$ ipython --no-banner

In [1]: import numpy as np

In [2]: from numpy import linalg as LA

In [3]: np.set_printoptions(suppress=True, linewidth=120)

In [4]: J = np.minimum.outer(np.arange(1, 5), np.arange(1, 5)) * 4

In [5]: print(J)
[[ 4  4  4  4]
 [ 4  8  8  8]
 [ 4  8 12 12]
 [ 4  8 12 16]]

In [6]: # symmetric, so the eigenvalues are real

In [7]: rng = np.random.default_rng(734)

In [8]: B = J + rng.integers(-2, 3, (4, 1)) @ rng.integers(-2, 3, (1, 4))

In [9]: print(B)
[[ 2  4  5  3]
 [ 6  8  7  9]
 [ 2  8 13 11]
 [ 8  8 10 18]]

In [10]: print(np.round(LA.svd(B - J, compute_uv=False), 2) + 0)
[6.48 0.   0.   0.  ]

In [11]: K = np.load("m.npy")

In [12]: print(K)
[[ 7  0  0  1 -9]
 [ 0 -2  0  0  0]
 [ 0  0 -7  0  0]
 [ 0  0  0 -1  8]
 [ 3  0  0  6 -5]]

In [13]: # 3 blocks once reordered

In [14]: vec = np.array([1, 1, 2, -1, 2])

In [15]: target = K @ vec

In [16]: beta, lr = np.zeros(5), 1 / LA.norm(K, 2) ** 2

In [17]: for i in range(8):
    ...:     beta -= lr * K.T @ (K @ beta - target)
    ...:     if i % 2 == 0: print(i, round(LA.norm(K @ beta - target), 2))
    ...: 
0 13.38
2 9.38
4 6.96
6 5.45

In [18]: print(round(float(LA.cond(K)), 2))
7.5

In [19]: lab = rng.permutation(5)

In [20]: print(lab)
[1 0 3 4 2]

In [21]: B = K[lab][:, lab]

In [22]: print(round(LA.det(B), 2), np.round(LA.det(K[lab]), 2))
-4256.0 4256.0

In [23]: print(np.round(np.sort(np.abs(LA.eigvals(B))), 2))
[2.   5.79 5.79 7.   9.08]

In [24]: print(np.trace(B))
-8

In [25]: proj = np.triu(np.array([[0, 2, 0, 0, 1],
    ...:     [0, 3, 5, 3, 2],
    ...:     [5, 3, 5, 5, 5],
    ...:     [5, 4, 1, 0, 2],
    ...:     [3, 4, 5, 4, 0]]), 1) + np.eye(5)

In [26]: B = proj @ K @ LA.inv(proj)

In [27]: print(LA.matrix_rank(B))
5

In [28]: print(B)
[[  10.  -24.  120. -521.  466.]
 [   6.  -14.   35. -124.  109.]
 [  15.  -30.  143. -600.  545.]
 [   6.  -12.   60. -253.  222.]
 [   3.   -6.   30. -126.  106.]]

In [29]: print(np.round(np.poly(B), 2))
[   1.    8.  -53. -232. 1924. 4256.]

In [30]: print(proj @ K - K @ proj)
[[  3. -18.   0.   6. -14.]
 [  6.   0. -25.  15.  18.]
 [ 15.   0.   0.  60.  50.]
 [  6.   0.   0.  12.  -8.]
 [  0.  -6.   0.   0. -15.]]

In [31]: def softmax(z):
    ...:     e = np.exp(z - z.max(axis=-1, keepdims=True))
    ...:     return e / e.sum(axis=-1, keepdims=True)
    ...: 

In [32]: print(np.round(softmax(10 * K[4]), 2) + 0)
[0. 0. 0. 1. 0.]

In [33]: print(np.round(softmax(K).sum(axis=1), 2))
[1. 1. 1. 1. 1.]

In [34]: scores = K @ K.T / np.sqrt(5)

In [35]: print(np.round(softmax(scores), 2) + 0)
[[1.   0.   0.   0.   0.  ]
 [0.1  0.6  0.1  0.1  0.1 ]
 [0.   0.   1.   0.   0.  ]
 [0.   0.   0.   1.   0.  ]
 [0.71 0.   0.   0.   0.29]]

In [36]: print(softmax(scores).round(6).argmax(axis=1))
[0 1 2 3 0]

In [37]: print(np.round(softmax(scores)[4] @ K, 2) + 0)
[ 5.84  0.    0.    2.45 -7.84]

In [38]: vec = np.array([0, 1, 1, -1, 2])

In [39]: target = K @ vec

In [40]: print(target)
[-19  -2  -7  17 -16]

In [41]: print(np.round(LA.solve(K.T, K[2]), 2))
[-0. -0.  1.  0.  0.]

In [42]: print(np.round(LA.solve(K, -3 * target), 2) + 0)
[ 0. -3. -3.  3. -6.]

In [43]: print(np.round(LA.solve(K, K[:, 4]), 2) + 0)
[0. 0. 0. 0. 1.]

In [44]: print(np.round(LA.solve(K, target), 2))
[ 0.  1.  1. -1.  2.]

In [45]: arr = np.load("run16.npy")

In [46]: print(arr)
[[ 0  3  0  0  4]
 [ 0  3  0  0  4]
 [-3  0 -3 -3  1]]

In [47]: print([round(float(x), 2) for x in LA.svd(arr, compute_uv=False)[:3]])
[7.17, 5.16, 0.0]

In [48]: print(LA.cond(arr) > 100)
True

In [49]: print(np.argsort(-LA.norm(arr, axis=0).round(6), kind="stable")[:3])
[4 1 0]

In [50]: print(LA.matrix_rank(arr, rtol=0.1))
2

In [51]: left, sv, Vh = LA.svd(arr)

In [52]: print(sv.round(2) + 0)
[7.17 5.16 0.  ]

In [53]: print(np.argmax(sv[:-1] / (sv[1:] + 1e-6)) + 1)
2

In [54]: B = left[:, :2] @ np.diag(sv[:2]) @ Vh[:2]

In [55]: print(LA.matrix_rank(arr, rtol=0.05))
2

In [56]: print(round(float(LA.norm(arr - B, 2)), 2), round(sv[2], 2))
0.0 0.0

In [57]: u = np.array([0, 0])

In [58]: v = np.array([4, 7, 4, 4, 4, 2, 2])

In [59]: W0 = u[:, None] + v[None, :]

In [60]: print(W0)
[[4 7 4 4 4 2 2]
 [4 7 4 4 4 2 2]]

In [61]: # null space of dimension 6

In [62]: rk = LA.matrix_rank(W0)

In [63]: print(rk)
1

In [64]: N = LA.svd(W0)[2][rk:].T

In [65]: print(LA.matrix_rank(W0.T @ W0), LA.matrix_rank(W0 @ W0.T))
1 1

In [66]: print(N.shape)
(7, 6)

In [67]: E = np.load("block0.npy")

In [68]: print(E)
[[ 1.7  0.  -0.8 -0.4]
 [ 2.2  0.4  0.3  0.1]
 [-0.5  0.6 -2.1 -0.8]
 [ 2.8 -0.1 -0.8 -1.5]
 [-1.1 -1.3  0.6 -0.7]
 [ 0.6  0.1 -0.2  0.9]
 [ 1.2  0.9 -0.3 -0.6]]

In [69]: gram = E.T @ E

In [70]: print(np.trace(gram), round(float((E ** 2).sum()), 2))
32.86 32.86

In [71]: print(np.round(LA.svd(E, compute_uv=False) ** 2, 2))
[21.2   6.78  3.95  0.92]

In [72]: print((E @ E.T).shape)
(7, 7)

In [73]: print(np.round(np.diag(gram), 2))
[18.83  3.04  6.27  4.72]

In [74]: u, v = W0[1], W0[0]

In [75]: print(u @ v)
121

In [76]: p = (u @ v) / (u @ u) * u

In [77]: print(v - p)
[0. 0. 0. 0. 0. 0. 0.]

In [78]: print(p)
[4. 7. 4. 4. 4. 2. 2.]

In [79]: print(np.outer(u, v))
[[16 28 16 16 16  8  8]
 [28 49 28 28 28 14 14]
 [16 28 16 16 16  8  8]
 [16 28 16 16 16  8  8]
 [16 28 16 16 16  8  8]
 [ 8 14  8  8  8  4  4]
 [ 8 14  8  8  8  4  4]]

In [80]: u = np.array([1, -3])

In [81]: print(np.round(np.correlate(E[6], E[5], "full"), 2))
[ 1.08  0.57 -0.33  0.33  0.63 -0.24 -0.36]

In [82]: print(np.polyval(u, E[6]))
[-1.8 -2.1 -3.3 -3.6]

In [83]: B = np.array([[1, 3], [2, 1], [3, 1], [3, 2]])

In [84]: print(LA.matrix_rank(np.vstack([E, B.T])))
4

In [85]: B @ E
ValueError: matmul: Input operand 1 has a mismatch in its core dimension 0, with gufunc signature (n?,k),(k,m?)->(n?,m?) (size 7 is different from 2)


In [86]: print(LA.matrix_rank(E @ B))
2

In [87]: print(np.round(np.einsum("ij->j", E), 2))
[ 6.9  0.6 -3.3 -3. ]

In [88]: print(np.round(B.T @ E.T, 2))
[[-1.9  4.2 -8.  -4.3 -4.   2.9  0.3]
 [ 3.5  7.5 -4.6  4.5 -5.4  3.5  3. ]]

In [89]: print(np.round(E @ B, 2))
[[-1.9  3.5]
 [ 4.2  7.5]
 [-8.  -4.6]
 [-4.3  4.5]
 [-4.  -5.4]
 [ 2.9  3.5]
 [ 0.3  3. ]]

In [90]: print(np.round(np.einsum("ij,ij->i", E, E), 2))
[ 3.69  5.1   5.66 10.74  3.75  1.22  2.7 ]

In [91]: m1 = np.load("case10.npy")

In [92]: print(m1.round(2))
[[0.57 0.11 0.34 0.34]
 [0.11 0.02 0.07 0.07]
 [0.34 0.07 0.2  0.2 ]
 [0.34 0.07 0.2  0.2 ]]

In [93]: # column 3 repeats column 2

In [94]: B = m1 / LA.norm(m1, axis=1, keepdims=True)

In [95]: gram = B @ B.T

In [96]: print(gram.round(2))
[[1. 1. 1. 1.]
 [1. 1. 1. 1.]
 [1. 1. 1. 1.]
 [1. 1. 1. 1.]]

In [97]: print(gram[3].round(2))
[1. 1. 1. 1.]

In [98]: B = np.array([[2, 3], [3, 2]])

In [99]: cent = np.kron(B, m1)

In [100]: print(LA.matrix_rank(cent))
2

In [101]: print(cent.shape)
(8, 8)

In [102]: print(round(float(LA.norm(cent, 2)), 2), round(float(LA.norm(B, 2) * LA.norm(m1, 2)), 2))
5.0 5.0

In [103]: u, v = m1[2], m1[0]

In [104]: print(np.round(u @ v, 2))
0.34

In [105]: p = (u @ v) / (u @ u) * u

In [106]: print(np.round((v - p) @ u, 2))
-0.0

In [107]: print(LA.matrix_rank(np.outer(u, v)))
1
